% python3 -q
>>> import numpy as np
>>> import numpy.linalg as la
>>> np.set_printoptions(precision=2, suppress=True, linewidth=140)
>>> rd = lambda a: np.round(a, 2) + 0
>>> E = np.loadtxt("mat.csv", delimiter=",")
>>> E
array([[ 2., -4., -5., -1., -1.,  3.,  5., -3.,  3.,  2., -5.],
       [ 1.,  1.,  0.,  3.,  0.,  2., -2.,  4.,  4.,  0., -1.],
       [-4., -1.,  4., -5., -5.,  2.,  2., -5.,  1.,  0.,  4.],
       [ 3.,  3.,  0.,  1., -4.,  5., -3., -5.,  5.,  2., -4.],
       [ 4., -5., -2., -1.,  1.,  5., -4.,  1.,  3.,  5., -3.],
       [ 4., -1.,  3.,  4.,  5., -1., -1.,  0., -2., -1., -4.],
       [ 3., -2.,  1., -1.,  3.,  1., -5., -4., -5., -2.,  1.],
       [-5., -1.,  3., -5., -4.,  4.,  0., -5., -2., -3., -3.],
       [ 4.,  0.,  0.,  0.,  4.,  4.,  1., -3., -3.,  1., -2.],
       [-1., -4., -4.,  5., -3.,  5.,  3.,  4., -5.,  4.,  4.],
       [ 4.,  0., -2.,  1.,  1., -4., -3., -2.,  3., -5.,  1.]])
>>> x = np.array([1, 0, 2, 2, 0, 1, 0, 1, 2, 1, 1])
>>> rhs = E @ x
>>> beta, lr = np.zeros(11), 1 / la.norm(E, 2) ** 2
>>> for i in range(40):
...     beta -= lr * E.T @ (E @ beta - rhs)
...     if i % 10 == 0: print(i, round(la.norm(E @ beta - rhs), 2))
... 
0 20.24
10 6.31
20 3.46
30 1.98
>>> rd(beta)
array([ 1.02,  0.11,  1.87,  1.9 , -0.11,  0.89, -0.1 ,  1.02,  1.85,  1.11,  0.89])
>>> rd(la.cond(E))
np.float64(54.09)
>>> u, r1 = E[0], E[8]
>>> u @ r1
np.float64(33.0)
>>> u @ u
np.float64(128.0)
>>> pr = (u @ r1) / (u @ u) * u
>>> la.matrix_rank(np.outer(u, r1))
np.int64(1)
>>> rd(pr)
array([ 0.52, -1.03, -1.29, -0.26, -0.26,  0.77,  1.29, -0.77,  0.77,  0.52, -1.29])
>>> rd(r1 - pr)
array([ 3.48,  1.03,  1.29,  0.26,  4.26,  3.23, -0.29, -2.23, -3.77,  0.48, -0.71])
>>> rd(la.norm(u + r1) ** 2 + la.norm(u - r1) ** 2)
np.float64(400.0)
>>> W = np.array([[2, 0, 2, 3, -1],
...     [2, -3, -3, -3, -2],
...     [3, 2, -2, 3, -1],
...     [-1, 3, 2, 3, 3],
...     [-2, 0, 2, 3, 3],
...     [-3, -2, 0, 1, 1],
...     [2, 0, 3, -3, -1],
...     [-3, 2, -1, -1, 3],
...     [2, -2, 3, 1, -2],
...     [2, -1, 2, 0, -3],
...     [0, -3, 0, 3, -2]])
>>> beta = np.array([1, 1, 2, 0, 3])
>>> H = np.maximum(E @ W + beta, 0)
>>> rd((H > 0).mean(axis=0))
array([0.45, 0.36, 0.73, 0.73, 0.64])
>>> la.matrix_rank(H)
np.int64(5)
>>> W2 = np.array([[-7, -8], [2, 4], [7, -3], [-7, 1], [-1, -5]])
>>> H @ W2
array([[ 350., -205.],
       [ -42.,  -84.],
       [-231., -264.],
       [-161., -245.],
       [  20., -114.],
       [-133.,  -39.],
       [-301.,  -23.],
       [ -28.,  -32.],
       [ -26.,  -92.],
       [ 138., -146.],
       [-168., -104.]])
>>> (H @ W2).round(6).argmax(axis=1)
array([0, 0, 0, 0, 0, 1, 1, 0, 0, 0, 1])
>>> W @ W2
array([[-20, -14],
       [-18, -12],
       [-51,  -2],
       [  3,   2],
       [  4,  -2],
       [  9,  12],
       [ 29, -23],
       [ 22,  19],
       [ -2, -22],
       [  1, -11],
       [-25,   1]])
>>> Y = E / la.norm(E, axis=1, keepdims=True)
>>> cov = Y @ Y.T
>>> rd(cov[3])
array([ 0.38,  0.34,  0.13,  1.  ,  0.45, -0.04, -0.03,  0.24,  0.23, -0.23,  0.08])
>>> np.argwhere(np.triu(np.abs(cov) > 0.95, 1))
array([], shape=(0, 2), dtype=int64)
>>> (cov - 2 * np.eye(11)).round(6).argmax(axis=1)
array([4, 4, 7, 4, 0, 8, 8, 2, 6, 4, 6])
>>> (np.abs(cov) > 0.9).astype(int)
array([[1, 0, 0, 0, 0, 0, 0, 0, 0, 0, 0],
       [0, 1, 0, 0, 0, 0, 0, 0, 0, 0, 0],
       [0, 0, 1, 0, 0, 0, 0, 0, 0, 0, 0],
       [0, 0, 0, 1, 0, 0, 0, 0, 0, 0, 0],
       [0, 0, 0, 0, 1, 0, 0, 0, 0, 0, 0],
       [0, 0, 0, 0, 0, 1, 0, 0, 0, 0, 0],
       [0, 0, 0, 0, 0, 0, 1, 0, 0, 0, 0],
       [0, 0, 0, 0, 0, 0, 0, 1, 0, 0, 0],
       [0, 0, 0, 0, 0, 0, 0, 0, 1, 0, 0],
       [0, 0, 0, 0, 0, 0, 0, 0, 0, 1, 0],
       [0, 0, 0, 0, 0, 0, 0, 0, 0, 0, 1]])
>>> sv = 5 * 0.9 ** np.arange(3)
>>> Q, _ = la.qr(np.array([[-0.2, 0.6, 0.8], [0.5, 0.1, -0.1], [0.3, 0.2, -0.6]]))
>>> rng = np.random.default_rng(821)
>>> mat = rng.normal(size=(28, 3)) * sv @ Q
>>> rd(mat)
array([[  4.69,  -0.83,   1.6 ],
       [  5.13,   4.46,  -3.99],
       [ -7.11,  -2.04,   3.43],
       [ -2.15,  -8.38,   5.6 ],
       [ -3.91,  -3.26,   1.57],
       [ -1.57,   5.96,  -1.23],
       [  4.08,  -0.82,   4.57],
       [  6.22,  -5.51,   5.3 ],
       [-10.17, -10.37,   0.73],
       [  1.27,  -1.96,  -4.52],
       [  2.12,  -0.31,  -0.2 ],
       [ -1.96,   5.21,   6.89],
       [ -3.74,  -3.59,   1.13],
       [  1.6 ,  -2.34,  -1.1 ],
       [  0.11,  -4.36,   0.83],
       [ -1.42,   6.96,  -0.54],
       [  1.75,  -3.85,   4.29],
       [ -7.05,   0.34,  -2.8 ],
       [  6.01,  -2.47,  -0.13],
       [  0.25,  -6.18,  -1.36],
       [ -0.35,  -2.54,  -7.29],
       [-11.15,  -0.98,   0.08],
       [ -3.15,   4.23,   4.1 ],
       [  2.26,   3.34,  -2.04],
       [ -2.7 ,  -1.52,   1.98],
       [  1.7 ,   0.03,   1.5 ],
       [ -0.74,  -9.98,  -3.  ],
       [ -5.81,   7.31,   2.6 ]])
>>> Y = np.array([[-3, -2, -3],
...     [2, 1, -3],
...     [3, 2, 1],
...     [-1, -3, 3],
...     [-2, 0, -3],
...     [-1, 1, 1],
...     [0, -2, -2],
...     [3, 3, 3],
...     [2, 1, 2],
...     [2, 3, -1],
...     [3, -1, -2]])
>>> la.matrix_rank(E @ Y)
np.int64(3)
>>> np.einsum("ij,ij->i", E, E)
array([128.,  52., 133., 139., 132.,  90.,  96., 139.,  72., 174.,  86.])
>>> W0 = np.loadtxt("out13.csv", delimiter=",")
>>> rd(W0)
array([[-0.73, -0.2 , -0.79,  0.28, -1.95,  0.59,  1.38,  2.53,  0.81, -0.07, -1.29],
       [-0.62, -2.5 ,  0.6 ,  0.31,  1.28, -1.26, -0.76,  2.  , -0.2 , -0.4 ,  0.92],
       [ 1.66, -0.97, -1.63, -1.19,  1.87,  0.  ,  1.66, -0.08,  1.12,  0.62, -0.59],
       [-0.31, -1.03, -1.3 , -1.33, -1.86, -0.74,  0.23, -0.54, -1.05,  1.72,  1.73],
       [ 0.62, -0.59, -1.94,  0.1 , -0.07,  2.41, -2.1 ,  0.34, -0.06, -0.92,  0.58],
       [ 1.14, -1.52,  0.14,  2.62, -1.15, -0.2 ,  0.5 , -1.31,  1.38, -0.08,  0.54],
       [ 1.45, -0.34,  0.08, -1.06, -1.18, -1.74, -2.04, -0.04,  0.62, -0.16, -1.91],
       [-1.35, -1.23, -1.04,  1.04,  0.49,  0.02, -0.03, -1.13, -1.82,  0.47, -2.34],
       [-0.83,  1.66, -2.1 ,  1.4 ,  0.72, -1.69, -0.85,  0.43,  1.02,  0.8 ,  0.47],
       [ 2.28,  0.79, -0.45,  1.06, -0.11, -0.72,  0.66,  1.08, -2.51, -0.56,  0.22],
       [-0.83, -0.1 , -1.1 , -0.71, -0.37, -1.13,  0.86, -0.91,  0.04, -3.23,  0.38]])
>>> Y = la.inv(W0)
>>> rd(la.slogdet(W0)[0])
np.float64(1.0)
>>> np.allclose(Y, W0.T)
False
>>> rd(la.inv(Y))
array([[-0.73, -0.2 , -0.79,  0.28, -1.95,  0.59,  1.38,  2.53,  0.81, -0.07, -1.29],
       [-0.62, -2.5 ,  0.6 ,  0.31,  1.28, -1.26, -0.76,  2.  , -0.2 , -0.4 ,  0.92],
       [ 1.66, -0.97, -1.63, -1.19,  1.87,  0.  ,  1.66, -0.08,  1.12,  0.62, -0.59],
       [-0.31, -1.03, -1.3 , -1.33, -1.86, -0.74,  0.23, -0.54, -1.05,  1.72,  1.73],
       [ 0.62, -0.59, -1.94,  0.1 , -0.07,  2.41, -2.1 ,  0.34, -0.06, -0.92,  0.58],
       [ 1.14, -1.52,  0.14,  2.62, -1.15, -0.2 ,  0.5 , -1.31,  1.38, -0.08,  0.54],
       [ 1.45, -0.34,  0.08, -1.06, -1.18, -1.74, -2.04, -0.04,  0.62, -0.16, -1.91],
       [-1.35, -1.23, -1.04,  1.04,  0.49,  0.02, -0.03, -1.13, -1.82,  0.47, -2.34],
       [-0.83,  1.66, -2.1 ,  1.4 ,  0.72, -1.69, -0.85,  0.43,  1.02,  0.8 ,  0.47],
       [ 2.28,  0.79, -0.45,  1.06, -0.11, -0.72,  0.66,  1.08, -2.51, -0.56,  0.22],
       [-0.83, -0.1 , -1.1 , -0.71, -0.37, -1.13,  0.86, -0.91,  0.04, -3.23,  0.38]])
